$ python -q
>>> import numpy as np
>>> from numpy import linalg as LA
>>> np.set_printoptions(precision=2, suppress=True, linewidth=160, legacy="1.25")
>>> F = np.loadtxt("x.csv", delimiter=",")
>>> F
array([[1., 0., 0., 0., 0., 0.],
       [1., 0., 0., 0., 0., 0.],
       [3., 3., 2., 0., 0., 0.],
       [0., 3., 1., 2., 0., 0.],
       [0., 3., 2., 0., 0., 0.],
       [1., 3., 3., 2., 3., 2.]])
>>> np.round(LA.norm(F[3] - F[1]), 2)
3.87
>>> round(LA.norm(F) ** 2 / LA.norm(F, 2) ** 2, 2)
1.3
>>> round(LA.norm(F[3], 1), 2), np.round(LA.norm(F[3], np.inf), 2)
(6.0, 3.0)
>>> left, sig, Vt = LA.svd(F)
>>> evecs = Vt[:(sig > 1e-8).sum()]
>>> rng = np.random.default_rng(534)
>>> vec = F[5] + 5 * F[1] + rng.integers(2) * np.eye(6)[0]
>>> vec
array([7., 3., 3., 2., 3., 2.])
>>> np.diag(evecs.T @ evecs)
array([1.  , 0.78, 0.5 , 0.88, 0.59, 0.26])
>>> np.allclose(evecs.T @ evecs @ vec, vec)
True
>>> def softmax(z):
...     e = np.exp(z - z.max(axis=-1, keepdims=True))
...     return e / e.sum(axis=-1, keepdims=True)
... 
>>> softmax(F).sum(axis=1)
array([1., 1., 1., 1., 1., 1.])
>>> att = F @ F.T / np.sqrt(6)
>>> np.round(softmax(att), 2) + 0
array([[0.15, 0.15, 0.34, 0.1 , 0.1 , 0.15],
       [0.15, 0.15, 0.34, 0.1 , 0.1 , 0.15],
       [0.  , 0.  , 0.81, 0.01, 0.02, 0.16],
       [0.  , 0.  , 0.08, 0.26, 0.08, 0.59],
       [0.  , 0.  , 0.21, 0.09, 0.21, 0.48],
       [0.  , 0.  , 0.  , 0.  , 0.  , 1.  ]])
>>> softmax(att)[2] @ F
array([2.59, 3.  , 2.15, 0.34, 0.48, 0.32])
>>> np.round(softmax(att + np.triu(np.full(att.shape, -np.inf), 1)), 2) + 0
array([[1.  , 0.  , 0.  , 0.  , 0.  , 0.  ],
       [0.5 , 0.5 , 0.  , 0.  , 0.  , 0.  ],
       [0.  , 0.  , 1.  , 0.  , 0.  , 0.  ],
       [0.  , 0.  , 0.23, 0.77, 0.  , 0.  ],
       [0.  , 0.  , 0.41, 0.18, 0.41, 0.  ],
       [0.  , 0.  , 0.  , 0.  , 0.  , 1.  ]])
>>> softmax(att).round(6).argmax(axis=1)
array([2, 2, 2, 5, 5, 5])
